$ python3 -q
>>> import numpy as np
>>> from numpy import linalg as LA
>>> np.set_printoptions(suppress=True, linewidth=120)
>>> def tidy(a):
...     return np.round(a, 4) + 0
... 
>>> r0 = np.array([3, 0, -1])
>>> rng = np.random.default_rng(43391)
>>> A = np.outer(rng.normal(size=12), r0) + 0.02 * rng.normal(size=(12, 3))
>>> print(tidy(A))
[[-2.8281  0.0048  0.959 ]
 [ 2.8978 -0.0159 -0.9738]
 [ 1.5615  0.0426 -0.4895]
 [ 2.8214 -0.0148 -0.936 ]
 [-2.148   0.003   0.7394]
 [ 0.2576  0.0029 -0.103 ]
 [-0.7353  0.0253  0.2573]
 [ 4.1531  0.0011 -1.4074]
 [-3.1203 -0.008   1.0429]
 [ 0.5149  0.0193 -0.1363]
 [-4.1564  0.0127  1.3916]
 [-3.0775 -0.0627  1.0261]]
>>> x0 = np.array([2, 0, 2])
>>> print(tidy(A @ np.eye(3)[0]))
[-2.8281  2.8978  1.5615  2.8214 -2.148   0.2576 -0.7353  4.1531 -3.1203  0.5149 -4.1564 -3.0775]
>>> print(tidy(A @ np.ones(3)))
[-1.8643  1.9081  1.1147  1.8706 -1.4055  0.1575 -0.4527  2.7468 -2.0855  0.398  -2.752  -2.1141]
>>> Xc = A - A.mean(axis=0)
>>> vecs = LA.svd(Xc)[2][:1]
>>> A2 = Xc - Xc @ vecs.T @ vecs
>>> print(tidy(np.cov(Xc @ vecs.T, rowvar=False)))
8.5723
>>> print(LA.norm(A2, axis=1).round(6).argmax())
11
>>> print(tidy(A2.std(axis=0)))
[0.0049 0.0247 0.0148]
>>> print(tidy((Xc @ vecs.T).std(axis=0)))
[2.8032]
>>> print(tidy(LA.norm(A, 2) / LA.norm(A)))
0.9999
>>> print(LA.cond(A) > 100)
True
>>> print([round(float(x), 4) for x in LA.svd(A, compute_uv=False)[:3]])
[9.7822, 0.0929, 0.0455]
>>> print(round(np.log10(LA.cond(A))))
2
>>> Xc = (A - A.mean(axis=0)) / A.std(axis=0)
>>> print(np.argwhere(np.abs(Xc) > 2))
[[11  1]]
>>> coef = LA.lstsq(np.delete(Xc, 2, axis=1), Xc[:, 2])[0]
>>> print(np.abs(coef).argmax())
0
>>> print(tidy(1 - np.var(Xc[:, 2] - np.delete(Xc, 2, axis=1) @ coef)))
0.9998
